$ python -q
>>> import numpy as np
>>> from numpy import linalg as LA
>>> np.set_printoptions(suppress=True, linewidth=160)
>>> M = np.load("w.npy")
>>> M
array([[ 0.,  2.,  0.,  0.,  0.],
       [ 2.,  3.,  2.,  0.,  0.],
       [ 0.,  2., -3.,  2.,  0.],
       [ 0.,  0.,  2., -3.,  2.],
       [ 0.,  0.,  0.,  2.,  1.]])
>>> evals, V = LA.eig(M)
>>> np.round(np.sort(LA.eigvals(LA.inv(M))), 3)
array([-1.564, -0.452, -0.18 ,  0.223,  0.517])
>>> np.round(np.sort(LA.eigvals(M @ M)), 3)
array([ 0.409,  3.736,  4.887, 20.049, 30.92 ])
>>> evals.round(3)
array([-5.561,  4.478, -2.211, -0.639,  1.933])
>>> q, V = LA.qr(M[:, :1])[0], LA.qr(M[:, 1:])[0]
>>> sv = LA.svd(q.T @ V, compute_uv=False)
>>> print(np.round(np.degrees(np.arccos(sv.clip(0, 1))), 3))
[21.639]
>>> round(float(LA.norm(q @ q.T - V @ V.T, 2)), 3)
1.0
>>> np.einsum("ii->", M)
np.float64(-2.0)
>>> round(LA.eigvals(M).sum().real, 3)
np.float64(-2.0)
>>> x0 = np.array([-1, 0, 1, 1, -1])
>>> a = np.maximum(M @ x0, 0)
>>> M * (a > 1e-9)[:, None]
array([[ 0.,  0.,  0.,  0.,  0.],
       [ 0.,  0.,  0.,  0.,  0.],
       [ 0.,  0., -0.,  0.,  0.],
       [ 0.,  0.,  0., -0.,  0.],
       [ 0.,  0.,  0.,  2.,  1.]])
>>> np.round(np.tanh(M @ x0), 3)
array([ 0.   ,  0.   , -0.762, -0.995,  0.762])
>>> np.maximum(M @ (3 * x0), 0)
array([0., 0., 0., 0., 3.])
>>> np.flatnonzero(a > 1e-9)
array([4])
>>> np.maximum(M @ x0, 0) - np.maximum(-M @ x0, 0)
array([ 0.,  0., -1., -3.,  1.])
>>> data = np.load("mat.npy")
>>> data
array([[ 2, -1,  2,  2, -2,  2,  0,  2],
       [-2,  0,  2,  1, -1, -1,  0, -1],
       [ 2,  1, -1, -1, -2,  0, -1,  1],
       [ 1, -1, -1, -1,  2, -2,  2, -1],
       [-1, -1, -1,  1, -1, -1, -2,  2],
       [ 2, -1,  2,  1,  0, -2, -1,  0],
       [ 2,  2,  1, -1,  0, -1, -1,  1],
       [-2,  0,  1, -2, -1, -2,  1, -1]])
>>> Y = data / np.sqrt((data ** 2).mean(axis=1, keepdims=True))
>>> np.round(LA.norm(Y, axis=1), 3)
array([2.828, 2.828, 2.828, 2.828, 2.828, 2.828, 2.828, 2.828])
>>> Y[0].round(3)
array([ 1.131, -0.566,  1.131,  1.131, -1.131,  1.131,  0.   ,  1.131])
>>> rng = np.random.default_rng(6)
>>> idx = rng.permutation(8)
>>> Y = data[:, idx] * rng.choice([-1, 1], 8)
>>> Y
array([[ 2,  2, -2,  2,  2,  2,  1,  0],
       [ 2, -1, -1, -1, -2,  1,  0,  0],
       [-1,  0,  1,  1,  2,  2, -1, -1],
       [-1, -2,  1, -1,  1, -2,  1,  2],
       [-1, -1, -1,  2, -1,  1,  1, -2],
       [ 2, -2, -1,  0,  2,  0,  1, -1],
       [ 1, -1,  1,  1,  2,  0, -2, -1],
       [ 1, -2,  2, -1, -2,  1,  0,  1]])
>>> U, _, Vt = LA.svd(data.T @ Y)
>>> np.round(U @ Vt, 3) + 0
array([[ 0.,  0.,  0.,  0.,  1.,  0.,  0.,  0.],
       [ 0.,  0.,  0.,  0.,  0.,  0., -1.,  0.],
       [ 1.,  0.,  0.,  0.,  0.,  0.,  0.,  0.],
       [ 0.,  0., -1.,  0.,  0.,  0.,  0.,  0.],
       [ 0.,  0.,  0.,  0.,  0., -1.,  0.,  0.],
       [ 0.,  1.,  0.,  0.,  0.,  0.,  0.,  0.],
       [ 0.,  0.,  0.,  0.,  0.,  0.,  0.,  1.],
       [ 0.,  0.,  0.,  1.,  0.,  0.,  0.,  0.]])
>>> idx
array([2, 5, 3, 7, 0, 4, 1, 6])
>>> Y = data / LA.norm(data, axis=1, keepdims=True)
>>> gram = Y @ Y.T
>>> print((np.abs(gram) > 0.9).astype(int))
[[1 0 0 0 0 0 0 0]
 [0 1 0 0 0 0 0 0]
 [0 0 1 0 0 0 0 0]
 [0 0 0 1 0 0 0 0]
 [0 0 0 0 1 0 0 0]
 [0 0 0 0 0 1 0 0]
 [0 0 0 0 0 0 1 0]
 [0 0 0 0 0 0 0 1]]
>>> gram[3].round(3)
array([-0.534, -0.28 , -0.269,  1.   , -0.389,  0.125, -0.067,  0.243])
>>> print(np.round(LA.norm(Y, axis=1), 3))
[1. 1. 1. 1. 1. 1. 1. 1.]
>>> np.argwhere(np.triu(np.abs(gram) > 0.95, 1))
array([], shape=(0, 2), dtype=int64)
>>> LA.norm(data, axis=1).argmax()
np.int64(0)
>>> round(float(LA.norm(data[0], 1)), 3), np.round(LA.norm(data[0], np.inf), 3)
(13.0, np.float64(2.0))
>>> np.round(LA.norm(data, axis=0), 3)
array([5.099, 3.   , 4.123, 3.742, 3.873, 4.359, 3.464, 3.606])
>>> round(LA.norm(data, 2), 3)
np.float64(6.594)
>>> round(LA.norm(data[0] - data[7]), 3)
np.float64(7.81)
>>> round(LA.norm(data, 1), 3), round(LA.norm(data, np.inf), 3)
(np.float64(14.0), np.float64(13.0))
>>> def softmax(z):
...     e = np.exp(z - z.max(axis=-1, keepdims=True))
...     return e / e.sum(axis=-1, keepdims=True)
... 
>>> print(np.round(softmax(10 * data[5]), 3) + 0)
[0.5 0.  0.5 0.  0.  0.  0.  0. ]
>>> np.round(softmax(data[5]), 3)
array([0.363, 0.018, 0.363, 0.133, 0.049, 0.007, 0.018, 0.049])
>>> np.round(softmax(data[5] + -1), 3)
array([0.363, 0.018, 0.363, 0.133, 0.049, 0.007, 0.018, 0.049])
>>> S = data @ data.T / np.sqrt(8)
>>> softmax(S).round(6).argmax(axis=1)
array([0, 1, 2, 3, 4, 5, 6, 7])
>>> np.round(softmax(S)[5] @ data, 3)
array([ 1.902, -0.863,  1.889,  0.94 , -0.122, -1.724, -0.912,  0.139])
>>> m1 = np.load("case13.npy")
>>> m1
array([[ 0,  0,  0,  0,  0,  0,  0,  0,  0,  0,  0,  0],
       [13,  9, 30, 21,  0, 22, 12, 10,  0, 45, 30, 20],
       [21,  0, 32,  0,  0,  0, 10,  0,  0, 27, 35,  0],
       [44,  8, 54, 34, 18, 20, 24, 12, 17, 45, 58, 32],
       [ 0,  0, 11, 14,  0,  0,  0,  0,  0, 12,  0,  1],
       [27,  9,  6, 27, 39,  7, 10, 14, 24,  0,  0, 11],
       [42, 22, 34, 56, 36, 22, 12, 16, 23,  9, 20, 42],
       [ 8,  0,  5,  6,  6,  0,  0,  3,  0,  0,  0,  0],
       [10,  0, 35, 13,  0, 13,  4,  2,  0, 54, 30, 13],
       [44, 16, 36, 47, 36, 18, 16, 15, 25,  9, 28, 35],
       [ 0,  0,  1,  0,  3, 13, 16, 12,  3, 12, 14,  0],
       [ 0,  5,  2, 12,  0, 11,  0,  5,  0, 15,  0,  4],
       [ 0,  0,  3,  2,  0,  0,  0,  0,  0,  0,  0,  0],
       [ 5, 11,  8, 28,  3, 13,  0,  7,  0,  9,  0, 16],
       [14,  0, 11,  0,  0,  0,  0,  0,  0,  0,  0,  0],
       [31,  0, 25, 24, 21,  2,  6,  6, 10,  0, 15, 12],
       [ 0,  1,  0,  0,  0, 14,  8, 10,  0, 15,  0,  0],
       [11,  4, 19, 13,  3, 14, 10,  9,  0, 24, 19,  9],
       [ 6,  0,  0,  2, 12,  1,  4,  7,  3,  0,  0,  0],
       [ 0,  0,  0,  0,  3,  0,  0,  0,  0,  0,  0,  0],
       [18, 18, 22, 27, 18, 29, 22, 19, 16, 27, 29, 24],
       [ 0,  5,  0, 13, 15,  3,  0,  8,  0,  0,  0,  0],
       [ 0,  0,  0,  0,  0,  0,  2,  0,  0,  0,  0,  0],
       [ 0,  0,  0,  0,  0,  0,  0,  0,  0,  0,  0,  0],
       [32, 15, 19, 37, 36, 16, 14, 16, 24,  0, 13, 24],
       [ 0,  5,  0,  0,  3, 11,  2, 13,  0,  0,  0,  0],
       [30,  0, 30, 12,  0,  0,  0,  0,  0,  0,  2,  0],
       [ 4,  0,  0,  7, 12,  2,  0,  7,  1,  0,  0,  0],
       [37, 10, 47, 34, 15, 21, 20, 12, 13, 42, 48, 31],
       [ 0,  0,  0,  0,  0,  0,  0,  0,  0,  0,  0,  0],
       [ 0,  0,  0,  8,  0,  0,  0,  0,  0,  0,  0,  0],
       [10, 12, 22, 26,  0, 21,  6, 10,  0, 33, 15, 21],
       [52, 36, 56, 62, 42, 49, 42, 30, 42, 51, 69, 61],
       [ 0,  0,  0,  0,  0,  0,  0,  0,  0,  0,  0,  0],
       [ 0,  0,  0,  0,  0,  0,  0,  0,  0,  6,  0,  0],
       [ 0,  0,  2,  4,  0,  1,  0,  0,  0,  9,  0,  0]])
>>> Ac = m1 - m1.mean(axis=0)
>>> V = LA.svd(Ac)[2][:1]
>>> Y = Ac - Ac @ V.T @ V
>>> np.round(np.diag(V.T @ V), 3)
array([0.12 , 0.028, 0.141, 0.138, 0.053, 0.054, 0.041, 0.019, 0.044, 0.083, 0.158, 0.121])
>>> print(np.round(LA.norm(Y) / LA.norm(Ac), 3))
0.492
>>> W2 = m1[[6, 22]].astype(float)
>>> for _ in range(4):
...     idx = LA.norm(m1[:, None] - W2, axis=-1).argmin(axis=1)
...     W2 = np.array([m1[idx == j].mean(axis=0) for j in range(2)])
... 
>>> idx
array([1, 0, 1, 0, 1, 1, 0, 1, 1, 0, 1, 1, 1, 1, 1, 1, 1, 1, 1, 1, 0, 1, 1, 1, 0, 1, 1, 1, 0, 1, 1, 1, 0, 1, 1, 1])
>>> print(np.round(W2[1] - W2[0], 3))
[-28.929 -14.893 -29.679 -32.214 -20.839 -20.125 -17.464 -12.214 -18.536 -20.786 -32.232 -30.518]
>>> np.bincount(idx)
array([ 8, 28])
>>> gram = np.cov(m1, rowvar=False)
>>> np.round(LA.eigvalsh(gram)[::-1], 3)
array([1749.448,  331.629,  117.476,   58.896,   20.003,   14.247,    6.854,    3.791,    3.044,    1.456,    0.676,    0.332])
>>> np.argwhere(np.triu(np.abs(np.corrcoef(m1.T)) > 0.8, 1))
array([[ 0,  2],
       [ 0,  3],
       [ 0,  8],
       [ 0, 11],
       [ 1,  3],
       [ 1,  5],
       [ 1,  7],
       [ 1,  8],
       [ 1, 11],
       [ 2, 10],
       [ 2, 11],
       [ 3,  4],
       [ 3,  8],
       [ 3, 11],
       [ 4,  8],
       [ 5,  6],
       [ 5,  7],
       [ 5, 11],
       [ 6,  7],
       [ 6,  8],
       [ 6, 10],
       [ 6, 11],
       [ 7,  8],
       [ 7, 11],
       [ 8, 11],
       [ 9, 10],
       [10, 11]])
>>> np.round(m1.std(axis=0), 3)
array([15.866,  8.005, 16.863, 16.829, 13.143, 11.034,  9.274,  7.112, 10.248, 16.73 , 17.983, 14.866])
>>> print(gram.shape)
(12, 12)
>>> K = np.loadtxt("block4.csv", delimiter=",")
>>> K
array([[-2.,  1.,  1.,  1.,  1.,  1.,  1.,  1.,  1.,  1.,  1.],
       [ 1., -2.,  1.,  1.,  1.,  1.,  1.,  1.,  1.,  1.,  1.],
       [ 1.,  1., -2.,  1.,  1.,  1.,  1.,  1.,  1.,  1.,  1.],
       [ 1.,  1.,  1., -2.,  1.,  1.,  1.,  1.,  1.,  1.,  1.],
       [ 1.,  1.,  1.,  1., -2.,  1.,  1.,  1.,  1.,  1.,  1.],
       [ 1.,  1.,  1.,  1.,  1., -2.,  1.,  1.,  1.,  1.,  1.],
       [ 1.,  1.,  1.,  1.,  1.,  1., -2.,  1.,  1.,  1.,  1.],
       [ 1.,  1.,  1.,  1.,  1.,  1.,  1., -2.,  1.,  1.,  1.],
       [ 1.,  1.,  1.,  1.,  1.,  1.,  1.,  1., -2.,  1.,  1.],
       [ 1.,  1.,  1.,  1.,  1.,  1.,  1.,  1.,  1., -2.,  1.],
       [ 1.,  1.,  1.,  1.,  1.,  1.,  1.,  1.,  1.,  1., -2.]])
>>> evals, V = LA.eigh(K)
>>> np.round(V.T @ V, 3) + 0
array([[1., 0., 0., 0., 0., 0., 0., 0., 0., 0., 0.],
       [0., 1., 0., 0., 0., 0., 0., 0., 0., 0., 0.],
       [0., 0., 1., 0., 0., 0., 0., 0., 0., 0., 0.],
       [0., 0., 0., 1., 0., 0., 0., 0., 0., 0., 0.],
       [0., 0., 0., 0., 1., 0., 0., 0., 0., 0., 0.],
       [0., 0., 0., 0., 0., 1., 0., 0., 0., 0., 0.],
       [0., 0., 0., 0., 0., 0., 1., 0., 0., 0., 0.],
       [0., 0., 0., 0., 0., 0., 0., 1., 0., 0., 0.],
       [0., 0., 0., 0., 0., 0., 0., 0., 1., 0., 0.],
       [0., 0., 0., 0., 0., 0., 0., 0., 0., 1., 0.],
       [0., 0., 0., 0., 0., 0., 0., 0., 0., 0., 1.]])
>>> np.round(LA.svd(K, compute_uv=False), 3)
array([8., 3., 3., 3., 3., 3., 3., 3., 3., 3., 3.])
>>> np.unique(evals.round(6) + 0, return_counts=True)[1]
array([10,  1])
>>> np.round(V @ np.diag(evals) @ V.T, 3)
array([[-2.,  1.,  1.,  1.,  1.,  1.,  1.,  1.,  1.,  1.,  1.],
       [ 1., -2.,  1.,  1.,  1.,  1.,  1.,  1.,  1.,  1.,  1.],
       [ 1.,  1., -2.,  1.,  1.,  1.,  1.,  1.,  1.,  1.,  1.],
       [ 1.,  1.,  1., -2.,  1.,  1.,  1.,  1.,  1.,  1.,  1.],
       [ 1.,  1.,  1.,  1., -2.,  1.,  1.,  1.,  1.,  1.,  1.],
       [ 1.,  1.,  1.,  1.,  1., -2.,  1.,  1.,  1.,  1.,  1.],
       [ 1.,  1.,  1.,  1.,  1.,  1., -2.,  1.,  1.,  1.,  1.],
       [ 1.,  1.,  1.,  1.,  1.,  1.,  1., -2.,  1.,  1.,  1.],
       [ 1.,  1.,  1.,  1.,  1.,  1.,  1.,  1., -2.,  1.,  1.],
       [ 1.,  1.,  1.,  1.,  1.,  1.,  1.,  1.,  1., -2.,  1.],
       [ 1.,  1.,  1.,  1.,  1.,  1.,  1.,  1.,  1.,  1., -2.]])
>>> np.round(V.T @ K @ V, 3) + 0
array([[-3.,  0.,  0.,  0.,  0.,  0.,  0.,  0.,  0.,  0.,  0.],
       [ 0., -3.,  0.,  0.,  0.,  0.,  0.,  0.,  0.,  0.,  0.],
       [ 0.,  0., -3.,  0.,  0.,  0.,  0.,  0.,  0.,  0.,  0.],
       [ 0.,  0.,  0., -3.,  0.,  0.,  0.,  0.,  0.,  0.,  0.],
       [ 0.,  0.,  0.,  0., -3.,  0.,  0.,  0.,  0.,  0.,  0.],
       [ 0.,  0.,  0.,  0.,  0., -3.,  0.,  0.,  0.,  0.,  0.],
       [ 0.,  0.,  0.,  0.,  0.,  0., -3.,  0.,  0.,  0.,  0.],
       [ 0.,  0.,  0.,  0.,  0.,  0.,  0., -3.,  0.,  0.,  0.],
       [ 0.,  0.,  0.,  0.,  0.,  0.,  0.,  0., -3.,  0.,  0.],
       [ 0.,  0.,  0.,  0.,  0.,  0.,  0.,  0.,  0., -3.,  0.],
       [ 0.,  0.,  0.,  0.,  0.,  0.,  0.,  0.,  0.,  0.,  8.]])
>>> np.round(LA.eigvalsh(K + 3 * np.eye(11)), 3) + 0
array([ 0.,  0.,  0.,  0.,  0.,  0.,  0.,  0.,  0.,  0., 11.])
>>> np.round(np.abs(V[:, -1]), 3)
array([0.302, 0.302, 0.302, 0.302, 0.302, 0.302, 0.302, 0.302, 0.302, 0.302, 0.302])
>>> evals.sum(), np.trace(K)
(np.float64(-22.0), np.float64(-22.0))
>>> (evals > 1e-8).sum(), (evals < -1e-8).sum()
(np.int64(1), np.int64(10))
